% python3 -q
>>> import numpy as np
>>> np.set_printoptions(suppress=True, linewidth=120)
>>> feats = np.loadtxt("a.csv", delimiter=",")
>>> print(feats)
[[  0.   1.   6.  -6.  -2.   5.   9.  -9.   4.   4.]
 [ -1.   0.   8.  17.  -3.  17.  -1.   5.   2.   4.]
 [ -6.  -8.   0.   9.  10. -12.  -1.   8.   0.   1.]
 [  6. -17.  -9.   0.  -3.   4.  10.   0.  12. -11.]
 [  2.   3. -10.   3.   0.  -1.   4.  13.  -3.   2.]
 [ -5. -17.  12.  -4.   1.   0.  -9.  -9. -12.  -7.]
 [ -9.   1.   1. -10.  -4.   9.   0.  -8.   2.   2.]
 [  9.  -5.  -8.   0. -13.   9.   8.   0.   7.   3.]
 [ -4.  -2.   0. -12.   3.  12.  -2.  -7.   0. -11.]
 [ -4.  -4.  -1.  11.  -2.   7.  -2.  -3.  11.   0.]]
>>> # skew-symmetric
>>> vec = np.array([2, 0, 3, 3, 0, 0, 0, 1, 0, 1])
>>> print(vec @ feats @ vec)
0.0
>>> print(np.round(np.linalg.svd(feats, compute_uv=False), 1))
[37.1 37.1 28.8 28.8 16.2 16.2 10.2 10.2  1.7  1.7]
>>> O = np.linalg.solve(np.eye(10) - feats, np.eye(10) + feats)
>>> print(round(float(np.linalg.det(O)), 1))
1.0
>>> rng = np.random.default_rng(518)
>>> B = feats + rng.integers(-2, 3, (10, 8)) @ rng.integers(-2, 3, (8, 10))
>>> print(B)
[[  1.   5.   3.  -3.   0.  14.   2.  -1.  -1.  16.]
 [ -6.  -1.  11.  25.   0.  10.  -5.   0.  12.   6.]
 [-13.  -5.   5.   1.   8. -11.   9.  17.   4.   4.]
 [  1. -15. -10.   2.  -4.   2.  11.   2.  17. -11.]
 [  0.   5. -21.   7. -10.   2.  -3.  17.  -1.  -8.]
 [ -1. -16.  22. -10.  13.   2.  -3. -11. -17.  11.]
 [-16.   2.  -3. -11. -12.   0.   4. -16.  10. -10.]
 [ -4.  -4. -12.   1. -20.  -3.  13.   1.  19.  -9.]
 [-10.  -3.   1. -13.  -3.  12.   0.   2.   1. -17.]
 [ -3.  -2.  -4.   8.  -7.   5.  -1. -15.  16.  -5.]]
>>> print(np.round(np.linalg.svd(B - feats, compute_uv=False), 1) + 0)
[45.7 27.3 24.1 17.7 10.8  5.1  2.7  1.1  0.   0. ]
>>> print(B - feats)
[[  1.   4.  -3.   3.   2.   9.  -7.   8.  -5.  12.]
 [ -5.  -1.   3.   8.   3.  -7.  -4.  -5.  10.   2.]
 [ -7.   3.   5.  -8.  -2.   1.  10.   9.   4.   3.]
 [ -5.   2.  -1.   2.  -1.  -2.   1.   2.   5.   0.]
 [ -2.   2. -11.   4. -10.   3.  -7.   4.   2. -10.]
 [  4.   1.  10.  -6.  12.   2.   6.  -2.  -5.  18.]
 [ -7.   1.  -4.  -1.  -8.  -9.   4.  -8.   8. -12.]
 [-13.   1.  -4.   1.  -7. -12.   5.   1.  12. -12.]
 [ -6.  -1.   1.  -1.  -6.   0.   2.   9.   1.  -6.]
 [  1.   2.  -3.  -3.  -5.  -2.   1. -12.   5.  -5.]]
>>> print(np.linalg.matrix_rank(B - feats, tol=1e-8))
8
>>> data = np.loadtxt("arr.csv", delimiter=",")
>>> print(data.round(1) + 0)
[[ 0.1  0.7  0.7  0.1  1.5  0.1 -0.2  0.1  0.7 -0.2 -0.3]
 [-0.4  0.1  1.7  0.4 -0.6  0.   0.2 -0.6 -0.2  0.2  0.3]
 [ 0.1  0.   0.4  0.  -0.5  1.3 -0.8  1.   0.1  0.5 -0.3]
 [ 0.3  0.   0.   0.4  0.2 -0.7  0.1  0.5  0.3  1.6  0.6]
 [-0.7  0.4  0.1  0.1  0.2 -0.8 -0.1  0.9 -1.2  0.  -0.7]
 [-1.3 -0.5 -0.4  1.1  0.1  0.1  0.1  0.   0.7  0.  -0.5]
 [ 0.4 -0.4 -0.2  0.9  0.8  0.8  0.5 -0.2 -1.1  0.1  0.4]
 [ 0.7  0.2  0.1  0.2 -0.3  0.1  1.4  0.1  0.3  0.2 -1.2]
 [-0.8 -0.5  0.2 -1.2  0.5  0.4  0.9  0.4  0.   0.3  0.3]
 [-0.5  1.  -0.5 -0.3  0.   0.5 -0.2 -1.  -0.3  0.9 -0.4]
 [ 0.3 -1.2  0.3 -0.4  0.4 -0.3 -0.6 -0.6 -0.3  0.5 -0.9]]
>>> def softmax(z):
...     e = np.exp(z - z.max(axis=-1, keepdims=True))
...     return e / e.sum(axis=-1, keepdims=True)
... 
>>> print(np.round(softmax(10 * data[3]), 1) + 0)
[0. 0. 0. 0. 0. 0. 0. 0. 0. 1. 0.]
>>> print(np.round(softmax(data).sum(axis=1), 1))
[1. 1. 1. 1. 1. 1. 1. 1. 1. 1. 1.]
>>> print(np.round(softmax(data[3]), 1) + 0)
[0.1 0.1 0.1 0.1 0.1 0.  0.1 0.1 0.1 0.3 0.1]
>>> S = data @ data.T / np.sqrt(11)
>>> print(softmax(S).round(6).argmax(axis=1))
[ 0  1  2  3  4  5  6  7  8  9 10]
>>> print(np.round(softmax(S)[3] @ data, 1) + 0)
[-0.1  0.   0.2  0.2  0.2  0.   0.1  0.1  0.   0.6 -0.1]
>>> print(np.round(softmax(S), 1))
[[0.3 0.1 0.1 0.1 0.1 0.1 0.1 0.1 0.1 0.1 0.1]
 [0.1 0.3 0.1 0.1 0.1 0.1 0.1 0.1 0.1 0.1 0.1]
 [0.1 0.1 0.3 0.1 0.1 0.1 0.1 0.1 0.1 0.1 0.1]
 [0.1 0.1 0.1 0.3 0.1 0.1 0.1 0.1 0.1 0.1 0.1]
 [0.1 0.1 0.1 0.1 0.3 0.1 0.1 0.1 0.1 0.1 0.1]
 [0.1 0.1 0.1 0.1 0.1 0.3 0.1 0.1 0.1 0.1 0.1]
 [0.1 0.1 0.1 0.1 0.1 0.1 0.3 0.1 0.1 0.1 0.1]
 [0.1 0.1 0.1 0.1 0.1 0.1 0.1 0.3 0.1 0.1 0.1]
 [0.1 0.1 0.1 0.1 0.1 0.1 0.1 0.1 0.3 0.1 0.1]
 [0.1 0.1 0.1 0.1 0.1 0.1 0.1 0.1 0.1 0.3 0.1]
 [0.1 0.1 0.1 0.1 0.1 0.1 0.1 0.1 0.1 0.1 0.3]]
